% python3 -q
>>> import numpy as np
>>> import numpy.linalg as la
>>> np.set_printoptions(suppress=True, linewidth=200)
>>> rnd = lambda a: np.round(a, 2) + 0
>>> arr = np.load("layer7.npy")
>>> arr
array([[ 0.88,  1.96,  0.79, -2.07,  3.05,  3.12, -2.87],
       [ 1.02,  2.01,  1.12, -2.  ,  3.1 ,  2.91, -3.14],
       [ 1.06,  1.99,  1.09, -1.92,  3.15,  3.01, -3.16],
       [ 1.17,  1.93,  1.07, -2.2 ,  3.  ,  3.05, -3.09],
       [ 1.  ,  1.93,  0.94, -1.93,  2.96,  3.07, -3.  ],
       [ 0.88,  1.82,  0.98, -2.1 ,  2.95,  2.84, -3.03],
       [ 2.93,  2.06,  1.  , -1.16,  0.85, -3.11, -2.96],
       [ 2.97,  1.94,  0.87, -1.02,  0.9 , -2.91, -3.07],
       [ 3.07,  2.12,  1.15, -1.01,  0.79, -3.02, -3.06],
       [ 3.09,  2.02,  1.06, -1.09,  1.06, -2.83, -2.91],
       [ 2.93,  1.94,  0.96, -0.99,  1.07, -3.16, -3.09],
       [ 2.83,  1.77,  0.74, -0.92,  1.04, -3.06, -3.12]])
>>> rng = np.random.default_rng(964)
>>> lab = rng.permutation(7)
>>> other = arr[:, lab] * rng.choice([-1, 1], 7)
>>> other
array([[-0.79,  3.12,  0.88,  2.07,  1.96, -2.87, -3.05],
       [-1.12,  2.91,  1.02,  2.  ,  2.01, -3.14, -3.1 ],
       [-1.09,  3.01,  1.06,  1.92,  1.99, -3.16, -3.15],
       [-1.07,  3.05,  1.17,  2.2 ,  1.93, -3.09, -3.  ],
       [-0.94,  3.07,  1.  ,  1.93,  1.93, -3.  , -2.96],
       [-0.98,  2.84,  0.88,  2.1 ,  1.82, -3.03, -2.95],
       [-1.  , -3.11,  2.93,  1.16,  2.06, -2.96, -0.85],
       [-0.87, -2.91,  2.97,  1.02,  1.94, -3.07, -0.9 ],
       [-1.15, -3.02,  3.07,  1.01,  2.12, -3.06, -0.79],
       [-1.06, -2.83,  3.09,  1.09,  2.02, -2.91, -1.06],
       [-0.96, -3.16,  2.93,  0.99,  1.94, -3.09, -1.07],
       [-0.74, -3.06,  2.83,  0.92,  1.77, -3.12, -1.04]])
>>> U, _, VT = la.svd(arr.T @ other)
>>> rnd(U @ VT)
array([[ 0.,  0.,  1.,  0.,  0.,  0.,  0.],
       [ 0.,  0.,  0.,  0.,  1.,  0.,  0.],
       [-1.,  0.,  0.,  0.,  0.,  0.,  0.],
       [ 0.,  0.,  0., -1.,  0.,  0.,  0.],
       [ 0.,  0.,  0.,  0.,  0.,  0., -1.],
       [ 0.,  1.,  0.,  0.,  0.,  0.,  0.],
       [ 0.,  0.,  0.,  0.,  0.,  1.,  0.]])
>>> lab
array([2, 5, 0, 3, 1, 6, 4])
>>> J = np.load("dump.npy")
>>> J
array([[ 0.,  0.,  0.,  0.,  0.,  6., -9., -3., -2.],
       [ 0.,  0.,  0.,  0.,  0.,  1., -5.,  2.,  8.],
       [ 0.,  0.,  0.,  0.,  0., -8.,  3., -3.,  6.],
       [ 0.,  0.,  0.,  0.,  0., -7., -1.,  7.,  5.],
       [ 0.,  0.,  0.,  0.,  0.,  0., -8.,  0., -3.],
       [ 6.,  1., -8., -7.,  0.,  0.,  0.,  0.,  0.],
       [-9., -5.,  3., -1., -8.,  0.,  0.,  0.,  0.],
       [-3.,  2., -3.,  7.,  0.,  0.,  0.,  0.,  0.],
       [-2.,  8.,  6.,  5., -3.,  0.,  0.,  0.,  0.]])
>>> np.allclose(J @ J.T, J.T @ J)
True
>>> np.allclose(J, J.T)
True
>>> np.trace(J)
np.float64(0.0)
